$ ipython --no-banner

In [1]: import numpy as np

In [2]: from numpy import linalg as LA

In [3]: np.set_printoptions(precision=4, suppress=True, linewidth=120)

In [4]: def tidy(a):
   ...:     return np.round(a, 4) + 0
   ...: 

In [5]: M = np.loadtxt("sample4.csv", delimiter=",")

In [6]: print(M)
[[169. 128. 142. 148. 148. 155. 136. 172. 165. 116.]
 [128. 187. 133. 193. 125. 161. 147. 139. 125. 139.]
 [142. 133. 241. 246. 198. 159. 177. 185. 197. 196.]
 [148. 193. 246. 334. 223. 217. 225. 205. 247. 251.]
 [148. 125. 198. 223. 236. 202. 167. 164. 236. 193.]
 [155. 161. 159. 217. 202. 254. 185. 196. 220. 209.]
 [136. 147. 177. 225. 167. 185. 226. 148. 163. 170.]
 [172. 139. 185. 205. 164. 196. 148. 253. 217. 183.]
 [165. 125. 197. 247. 236. 220. 163. 217. 306. 218.]
 [116. 139. 196. 251. 193. 209. 170. 183. 218. 230.]]

In [7]: # rank 9

In [8]: vals, V = LA.eigh(M)

In [9]: print(tidy(vals))
[   0.        4.0829    7.0582   36.9731   50.5944   74.1575   92.4369  131.8757  149.8826 1888.9385]

In [10]: left, sigma, Vh = LA.svd(M)

In [11]: print(tidy(sigma))
[1888.9385  149.8826  131.8757   92.4369   74.1575   50.5944   36.9731    7.0582    4.0829    0.    ]

In [12]: print(np.argmax(sigma[:-1] / (sigma[1:] + 1e-6)) + 1)
9

In [13]: M2 = left[:, :9] @ np.diag(sigma[:9]) @ Vh[:9]

In [14]: print(LA.matrix_rank(M2))
9

In [15]: print(tidy(np.abs(M - M2).max()))
0.0

In [16]: print(tidy(M2))
[[169. 128. 142. 148. 148. 155. 136. 172. 165. 116.]
 [128. 187. 133. 193. 125. 161. 147. 139. 125. 139.]
 [142. 133. 241. 246. 198. 159. 177. 185. 197. 196.]
 [148. 193. 246. 334. 223. 217. 225. 205. 247. 251.]
 [148. 125. 198. 223. 236. 202. 167. 164. 236. 193.]
 [155. 161. 159. 217. 202. 254. 185. 196. 220. 209.]
 [136. 147. 177. 225. 167. 185. 226. 148. 163. 170.]
 [172. 139. 185. 205. 164. 196. 148. 253. 217. 183.]
 [165. 125. 197. 247. 236. 220. 163. 217. 306. 218.]
 [116. 139. 196. 251. 193. 209. 170. 183. 218. 230.]]

In [17]: print(tidy(LA.norm(M2, axis=1)))
[470.8535 472.9831 603.0871 738.04   608.8448 626.3849 559.1261 597.4596 679.3983 614.7658]

In [18]: print(tidy(M2[4] @ M2[1]))
277386.0

In [19]: print(tidy(LA.norm(M2, "nuc")))
2436.0

In [20]: print(LA.norm(M2, axis=1).argmax())
3

In [21]: print(tidy(LA.norm(M2) ** 2 / LA.norm(M2, 2) ** 2))
1.0162

In [22]: print(tidy(LA.norm(M2[4], 1)), tidy(LA.norm(M2[4], np.inf)))
1892.0 236.0

In [23]: print(tidy(LA.norm(M2[4] - M2[1])))
199.0804

In [24]: print(np.argsort(-LA.norm(M, axis=0).round(6), kind="stable")[:3])
[3 8 5]

In [25]: F = np.load("block2.npy")

In [26]: print(F)
[[-1 -2  0]
 [ 0 -3  0]
 [ 0  0 -1]]

In [27]: # column 1 dominates

In [28]: u = np.array([-4, -4, 3])

In [29]: print(np.array([np.convolve(row, u, "same") for row in F]))
[[12  5 -6]
 [12 12 -9]
 [ 0  4  4]]

In [30]: print(np.cross(F[0, :3], F[1, :3]))
[0 0 3]

In [31]: print(np.convolve(F[0], u))
[ 4 12  5 -6  0]

In [32]: rng = np.random.default_rng(626)

In [33]: idx = rng.permutation(3)

In [34]: M2 = F[:, idx] * rng.choice([-1, 1], 3)

In [35]: print(M2)
[[ 0 -2 -1]
 [ 0 -3  0]
 [ 1  0  0]]

In [36]: left, _, Vh = LA.svd(F.T @ M2)

In [37]: print(idx)
[2 1 0]

In [38]: print(tidy(LA.lstsq(F, M2)[0]))
[[ 0.  0.  1.]
 [ 0.  1.  0.]
 [-1.  0.  0.]]

In [39]: print((F != 0).astype(int))
[[1 1 0]
 [0 1 0]
 [0 0 1]]

In [40]: print(np.flatnonzero(LA.matrix_power((F != 0) + (F.T != 0) + np.eye(3), 3)[0]))
[0 1]

In [41]: print(F @ F)
[[1 8 0]
 [0 9 0]
 [0 0 1]]

In [42]: print((LA.matrix_power((F != 0) + (F.T != 0) + np.eye(3), 3) > 0).astype(int))
[[1 1 0]
 [1 1 0]
 [0 0 1]]

In [43]: print(LA.matrix_rank(F - F[0, 0] * np.eye(3)))
1

In [44]: print(np.prod(np.diag(F)), tidy(LA.det(F)))
-3 -3.0

In [45]: print(LA.matrix_power(F - np.diag(np.diag(F)), 3))
[[0 0 0]
 [0 0 0]
 [0 0 0]]

In [46]: P = np.triu(np.array([[-1, 0, 2], [0, 2, 1], [-2, -1, 1]]), 1) + np.eye(3)

In [47]: M2 = P @ F @ LA.inv(P)

In [48]: print(tidy(LA.det(M2)))
-3.0

In [49]: print(M2)
[[-1. -2.  2.]
 [ 0. -3.  2.]
 [ 0.  0. -1.]]

In [50]: print(P @ F - F @ P)
[[0. 0. 2.]
 [0. 0. 2.]
 [0. 0. 0.]]

In [51]: K = np.loadtxt("mat.csv", delimiter=",")

In [52]: print(K)
[[ -4.4278   0.9138   1.5948  -0.5965]
 [ -5.6     -2.6789  -1.3615  -1.3361]
 [ -3.6562 -17.6042  -0.1147  -2.1845]
 [ -0.0856   7.1838   0.6564   2.6181]
 [ -6.2123  -2.3294   0.3437   0.0826]
 [ -5.6292   6.9394  -0.9655  -5.4719]
 [ -1.4259   2.2971  -0.726    0.7284]
 [  3.8404   5.836    0.0622   2.4525]
 [  5.7543  20.5247  -0.8289   0.5726]
 [ -2.6731  -7.2172  -1.5824  -4.3761]
 [ -4.1768  11.9123   0.8958   2.164 ]
 [ -3.9479  -4.8386   1.6862   2.7348]
 [  4.8801 -11.4513   1.7946  -5.0219]
 [ -0.8933  15.2643   1.0414  -1.5915]
 [ -6.7156   4.3111  -0.0432   1.1345]
 [  3.9534   6.1155   0.5854   3.5415]
 [ -6.1753   7.2976   0.0866   0.4646]
 [  1.5856   0.4688   1.5083  -0.3318]
 [ -1.6336 -13.297    0.2691   0.6499]
 [ -1.9644  -1.3045   0.3928   0.8121]
 [ -8.4291  18.8132  -1.742   -1.9361]
 [  3.9226  28.4567   0.658   -0.2601]
 [ -3.4558   4.7367  -0.1986  -2.5813]
 [  0.7642  -0.5148   1.4028  -2.4445]
 [ -2.7122 -10.9665   2.0076   1.9098]]

In [53]: P = K @ LA.solve(K.T @ K, K.T)

In [54]: print(tidy(P @ K[:, 3]))
[-0.5965 -1.3361 -2.1845  2.6181  0.0826 -5.4719  0.7284  2.4525  0.5726 -4.3761  2.164   2.7348 -5.0219 -1.5915
  1.1345  3.5415  0.4646 -0.3318  0.6499  0.8121 -1.9361 -0.2601 -2.5813 -2.4445  1.9098]

In [55]: M2 = K / LA.norm(K, axis=1, keepdims=True)

In [56]: gram = M2 @ M2.T

In [57]: print(np.argwhere(np.triu(np.abs(gram) > 0.95, 1)))
[[ 2  8]
 [ 2 18]
 [ 2 21]
 [ 5 22]
 [ 6 12]
 [ 7 15]
 [ 8 18]
 [ 8 21]
 [ 8 24]
 [ 9 15]
 [10 12]
 [10 20]
 [11 19]
 [13 18]
 [13 21]
 [14 16]
 [18 21]
 [18 24]
 [21 24]]

In [58]: print((gram - 2 * np.eye(25)).round(6).argmax(axis=1))
[14  4 18 10  1 22 16 15 21  2 20 19  2 21 16  7 14 23  2 11 10  8  5 12 18]

In [59]: print(tidy(LA.norm(M2, axis=1)))
[1. 1. 1. 1. 1. 1. 1. 1. 1. 1. 1. 1. 1. 1. 1. 1. 1. 1. 1. 1. 1. 1. 1. 1. 1.]

In [60]: feats = np.array([[-1, 0, -3, -3, 1], [-1, 0, -3, -3, 1], [-2, 3, 1, 2, -1]])

In [61]: print(feats)
[[-1  0 -3 -3  1]
 [-1  0 -3 -3  1]
 [-2  3  1  2 -1]]

In [62]: # rows 0 and 1 are equal

In [63]: feats @ feats
Traceback (most recent call last):
  Cell In[63], line 1
    feats @ feats
ValueError: matmul: Input operand 1 has a mismatch in its core dimension 0, with gufunc signature (n?,k),(k,m?)->(n?,m?) (size 3 is different from 5)


In [64]: gram = feats.T @ feats

In [65]: print(np.diag(gram))
[ 6  9 19 22  3]

In [66]: print(tidy(LA.eigvalsh(gram)[::-1]))
[44.9353 14.0647  0.      0.      0.    ]

In [67]: print(np.allclose(gram, gram.T))
True

In [68]: print(np.trace(gram), (feats ** 2).sum())
59 59

In [69]: rank = LA.matrix_rank(feats)

In [70]: print(rank)
2

In [71]: ns = LA.svd(feats)[2][rank:].T

In [72]: print([int(LA.matrix_rank(np.delete(feats, i, axis=0))) for i in range(3)])
[2, 2, 1]

In [73]: print([int(LA.matrix_rank(feats[:i])) for i in range(1, len(feats) + 1)])
[1, 1, 2]

In [74]: u, v = F[1], F[0]

In [75]: print(u @ v)
6

In [76]: print(u @ u)
9

In [77]: p = (u @ v) / (u @ u) * u

In [78]: print(p)
[ 0. -2.  0.]

In [79]: print(np.outer(u, v))
[[0 0 0]
 [3 6 0]
 [0 0 0]]

In [80]: print(LA.matrix_rank(np.outer(u, v)))
1

In [81]: print(tidy(LA.norm(u + v) ** 2 + LA.norm(u - v) ** 2))
28.0

In [82]: M2 = feats / np.sqrt((feats ** 2).mean(axis=1, keepdims=True))

In [83]: print(tidy(LA.norm(M2, axis=1)))
[2.2361 2.2361 2.2361]

In [84]: print(tidy(feats - feats.mean(axis=1, keepdims=True)))
[[ 0.2  1.2 -1.8 -1.8  2.2]
 [ 0.2  1.2 -1.8 -1.8  2.2]
 [-2.6  2.4  0.4  1.4 -1.6]]

In [85]: print(LA.matrix_rank(feats - feats.mean(axis=1, keepdims=True)))
2

In [86]: J = np.load("a.npy")

In [87]: print(J)
[[0 1 0 0 0 0 0]
 [0 0 0 0 1 0 0]
 [0 0 0 0 0 0 1]
 [0 0 0 0 0 1 0]
 [0 0 0 1 0 0 0]
 [1 0 0 0 0 0 0]
 [0 0 1 0 0 0 0]]

In [88]: # splits into 2 blocks

In [89]: idx = rng.permutation(7)

In [90]: print(idx)
[4 6 3 0 5 1 2]

In [91]: M2 = J[idx][:, idx]

In [92]: print(np.diag(M2))
[0 0 0 0 0 0 0]

In [93]: print(tidy(np.sort(np.abs(LA.eigvals(M2)))))
[1. 1. 1. 1. 1. 1. 1.]

In [94]: E = np.load("arr.npy")

In [95]: print(E)
[[ 3.02 -1.   -2.   -1.    0.   -3.  ]
 [-1.   -2.98 -3.    3.    3.    3.  ]
 [ 3.   -1.   -2.98 -3.   -1.   -3.  ]
 [ 1.   -3.    3.    2.02 -1.   -2.  ]
 [ 0.    1.   -2.    3.    2.02  1.  ]
 [ 3.   -1.   -2.   -1.    0.   -2.98]]

In [96]: vec = np.array([-4, 3, 7, -9, -6, 7])

In [97]: print(tidy(E @ (2 * vec)))
[-82.16 -99.88 -47.72 -36.36 -86.24 -81.72]

In [98]: print(tidy(E @ np.ones(6)))
[-3.98  2.02 -7.98  0.02  5.02 -3.98]

In [99]: print(tidy(E @ vec))
[-41.08 -49.94 -23.86 -18.18 -43.12 -40.86]

In [100]: print(np.sign((E @ vec).round(6)))
[-1. -1. -1. -1. -1. -1.]

In [101]: print(LA.norm(E @ vec) <= LA.norm(E, 2) * LA.norm(vec) + 1e-9)
True

In [102]: print(tidy(np.einsum("ij,j->i", E, vec)))
[-41.08 -49.94 -23.86 -18.18 -43.12 -40.86]

In [103]: print(tidy((E * vec).sum(axis=1)))
[-41.08 -49.94 -23.86 -18.18 -43.12 -40.86]

In [104]: print((E @ vec).argmax())
3

In [105]: mat = np.array([[0, 2, 0, 0, 0, 0, 2],
     ...:     [0, 2, 0, 0, 0, 0, 2],
     ...:     [0, 4, 0, 0, 0, 0, 4],
     ...:     [0, 2, 0, 0, 0, 0, 2],
     ...:     [0, 4, 0, 0, 0, 0, 4]])

In [106]: print(mat)
[[0 2 0 0 0 0 2]
 [0 2 0 0 0 0 2]
 [0 4 0 0 0 0 4]
 [0 2 0 0 0 0 2]
 [0 4 0 0 0 0 4]]

In [107]: # looks like rank 1

In [108]: rank = LA.matrix_rank(mat)

In [109]: print(rank)
1

In [110]: ns = LA.svd(mat)[2][rank:].T

In [111]: print(LA.matrix_rank(mat.T @ mat), LA.matrix_rank(mat @ mat.T))
1 1

In [112]: print(np.allclose(mat @ ns, 0))
True

In [113]: print(tidy(ns @ ns.T))
[[ 1.   0.   0.   0.   0.   0.   0. ]
 [ 0.   0.5  0.   0.   0.   0.  -0.5]
 [ 0.   0.   1.   0.   0.   0.   0. ]
 [ 0.   0.   0.   1.   0.   0.   0. ]
 [ 0.   0.   0.   0.   1.   0.   0. ]
 [ 0.   0.   0.   0.   0.   1.   0. ]
 [ 0.  -0.5  0.   0.   0.   0.   0.5]]

In [114]: print([int(LA.matrix_rank(mat[:, :j + 1])) for j in range(7)])
[0, 1, 1, 1, 1, 1, 1]

In [115]: A = np.load("m.npy")

In [116]: print(A)
[[ 0  8  6  0 -1  2  3  3  2  2]
 [ 5  3  1  9 -1 -2  7 -6 -3  1]
 [ 1 -7  6 -2  6  3  6 -2  6 -8]
 [-6  5 -4  4 -7  7 -6 -1  2 -5]
 [-9 -9 -9 -3 -8  3 -8  3  5 -7]
 [ 0 -1 -1 -1  3 -6  9  1 -4  9]
 [ 0 -2 -2 -5  6 -5 -2 -5 -7  0]
 [-3 -3  0  8 -9 -8  6  3  3 -8]]

In [117]: print(A.reshape(2, -1))
[[ 0  8  6  0 -1  2  3  3  2  2  5  3  1  9 -1 -2  7 -6 -3  1  1 -7  6 -2  6  3  6 -2  6 -8 -6  5 -4  4 -7  7 -6 -1  2
  -5]
 [-9 -9 -9 -3 -8  3 -8  3  5 -7  0 -1 -1 -1  3 -6  9  1 -4  9  0 -2 -2 -5  6 -5 -2 -5 -7  0 -3 -3  0  8 -9 -8  6  3  3
  -8]]

In [118]: blk = A.reshape(8, 2, -1)

In [119]: print(np.einsum("ihd,ihd->ih", blk, blk))
[[101  30]
 [117  99]
 [126 149]
 [142 115]
 [316 156]
 [ 12 215]
 [ 69 103]
 [163 182]]

In [120]: print(blk[:, 0])
[[ 0  8  6  0 -1]
 [ 5  3  1  9 -1]
 [ 1 -7  6 -2  6]
 [-6  5 -4  4 -7]
 [-9 -9 -9 -3 -8]
 [ 0 -1 -1 -1  3]
 [ 0 -2 -2 -5  6]
 [-3 -3  0  8 -9]]

In [121]: print(blk.transpose(1, 0, 2))
[[[ 0  8  6  0 -1]
  [ 5  3  1  9 -1]
  [ 1 -7  6 -2  6]
  [-6  5 -4  4 -7]
  [-9 -9 -9 -3 -8]
  [ 0 -1 -1 -1  3]
  [ 0 -2 -2 -5  6]
  [-3 -3  0  8 -9]]

 [[ 2  3  3  2  2]
  [-2  7 -6 -3  1]
  [ 3  6 -2  6 -8]
  [ 7 -6 -1  2 -5]
  [ 3 -8  3  5 -7]
  [-6  9  1 -4  9]
  [-5 -2 -5 -7  0]
  [-8  6  3  3 -8]]]

In [122]: print(blk.shape)
(8, 2, 5)

In [123]: print(np.swapaxes(blk, 1, 2)[1])
[[ 5 -2]
 [ 3  7]
 [ 1 -6]
 [ 9 -3]
 [-1  1]]

In [124]: print(blk.sum(axis=1))
[[  2  11   9   2   1]
 [  3  10  -5   6   0]
 [  4  -1   4   4  -2]
 [  1  -1  -5   6 -12]
 [ -6 -17  -6   2 -15]
 [ -6   8   0  -5  12]
 [ -5  -4  -7 -12   6]
 [-11   3   3  11 -17]]

In [125]: w1 = np.array([[1, -1, 0, -1],
     ...:     [-3, -2, -2, 0],
     ...:     [-2, 0, 0, -3],
     ...:     [3, -1, 3, 0],
     ...:     [1, 2, 2, -1],
     ...:     [3, 2, 0, 2],
     ...:     [2, 0, 0, -1],
     ...:     [-1, -1, 2, 1],
     ...:     [1, -1, -1, -1],
     ...:     [2, 2, 2, -3]])

In [126]: coef = np.array([3, 1, 4, 2])

In [127]: H = np.maximum(A @ w1 + coef, 0)

In [128]: print(H)
[[ 0  0  0  0]
 [36  0 16  0]
 [26 14  0  0]
 [ 0  0  0 59]
 [ 3  0  0 79]
 [21 19 33  0]
 [ 0 24  2  0]
 [ 0  0  3 16]]

In [129]: basis = np.array([[0, 4], [2, 1], [1, 2], [5, 3]])

In [130]: print((H @ basis).round(6).argmax(axis=1))
[0 1 1 0 0 1 0 0]

In [131]: print(w1 @ basis)
[[ -7   0]
 [ -6 -18]
 [-15 -17]
 [  1  17]
 [  1   7]
 [ 14  20]
 [ -5   5]
 [  5   2]
 [ -8  -2]
 [ -9   5]]

In [132]: M2 = np.array([[-1, -1],
     ...:     [2, -3],
     ...:     [0, -1],
     ...:     [-3, 3],
     ...:     [2, 1],
     ...:     [1, -1],
     ...:     [-2, -1],
     ...:     [0, 0],
     ...:     [2, 3],
     ...:     [0, 0]])

In [133]: print(LA.matrix_rank(np.vstack([A, M2.T])))
10

In [134]: print(np.vstack([A, M2.T]).shape)
(10, 10)

In [135]: print(np.einsum("ik,kj->ji", A, M2))
[[ 14 -50   6  13  13 -25   8 -59]
 [-30  -3  23   5  48 -11 -15  38]]

In [136]: print(np.einsum("ij->j", A))
[-12  -6  -3  10 -11  -6  15  -4   4 -16]

In [137]: print(LA.matrix_rank(A))
8

In [138]: print(A.sum(axis=0))
[-12  -6  -3  10 -11  -6  15  -4   4 -16]

In [139]: vec = np.array([2, 1, 2, 0, 0, 2, 2, 0, 1, 2])

In [140]: print(A @ (2 * vec))
[  72   48   30  -42 -128   34  -54  -52]

In [141]: print(np.einsum("ij,j->i", A, vec))
[ 36  24  15 -21 -64  17 -27 -26]

In [142]: print(A * vec)
[[  0   8  12   0   0   4   6   0   2   4]
 [ 10   3   2   0   0  -4  14   0  -3   2]
 [  2  -7  12   0   0   6  12   0   6 -16]
 [-12   5  -8   0   0  14 -12   0   2 -10]
 [-18  -9 -18   0   0   6 -16   0   5 -14]
 [  0  -1  -2   0   0 -12  18   0  -4  18]
 [  0  -2  -4   0   0 -10  -4   0  -7   0]
 [ -6  -3   0   0   0 -16  12   0   3 -16]]

In [143]: vec @ A
Traceback (most recent call last):
  Cell In[143], line 1
    vec @ A
ValueError: matmul: Input operand 1 has a mismatch in its core dimension 0, with gufunc signature (n?,k),(k,m?)->(n?,m?) (size 8 is different from 10)
